% python3 -q
>>> import numpy as np
>>> np.set_printoptions(precision=1, suppress=True, linewidth=160, legacy="1.25")
>>> m1 = np.load("layer4.npy")
>>> m1
array([[ 15.2,  -2.2, -16. ],
       [  0.8,  -2.9,  -7.4],
       [  0.8,  -2.5,  -7.1],
       [  2.2,  -0.7,  11.9],
       [  1. ,  -3.8,  -7.2],
       [ 15. ,  -1.3, -16.8],
       [ 17.6,  -1.8, -15.3],
       [  2. ,  -2.9,  -7.2],
       [ 16. ,  -1.3, -16.8],
       [  2.6,  -2.9,  -6.3],
       [ 16.2,  -1.7, -15.3],
       [ 16.8,  -2.4, -17.2],
       [  2.4,  -4.1,  -6.5],
       [  1.2,  -1.3,  12.9],
       [  2.4,  -2. ,  -8.2],
       [  1.2,  -2.4,  -6.9],
       [  0.4,   1.5,  11.9],
       [  2.5,  -2.9,  -7.8],
       [  1.8,  -2.4,  12.5],
       [  0.4,  -3.1,  -7.7],
       [  0.3,  -3.5,  -6.6],
       [  3.3,   0.2,  12.6],
       [ 13.8,  -2. , -17.3],
       [ 14.5,  -1.6, -17.4],
       [  1.8,   0.6,  12.2],
       [ 15. ,  -2.1, -15.4],
       [  2.1,  -2.7,  -7.6],
       [  0.8,  -1.8,  -6.4],
       [  1.6,  -3. ,  -7.6],
       [ 16.9,  -1.2, -17.4],
       [  2.4,   1.8,  12.2],
       [ 14.8,  -1.2, -18.7],
       [  1.1,  -1.1,  11.7],
       [  1.8,  -2.7,  -8.5],
       [  1.8,  -1.9,  -9. ],
       [  1.2,  -0.7,  12.9],
       [  1. ,  -1. ,  11.9],
       [ 14.8,  -0.9, -18.1],
       [  1.9,  -2.6,  -8.4]])
>>> d = np.linalg.norm(m1[:, None] - m1[None], axis=-1)
>>> d.shape
(39, 39)
>>> d[:5, :5]
array([[ 0. , 16.8, 16.9, 30.8, 16.8],
       [16.8,  0. ,  0.5, 19.5,  0.9],
       [16.9,  0.5,  0. , 19.1,  1.3],
       [30.8, 19.5, 19.1,  0. , 19.4],
       [16.8,  0.9,  1.3, 19.4,  0. ]])
>>> np.flatnonzero(d[1] < d.mean() / 2)
array([ 1,  2,  4,  7,  9, 12, 14, 15, 17, 19, 20, 26, 27, 28, 33, 34, 38])
>>> d.mean(axis=1).argmax()
13
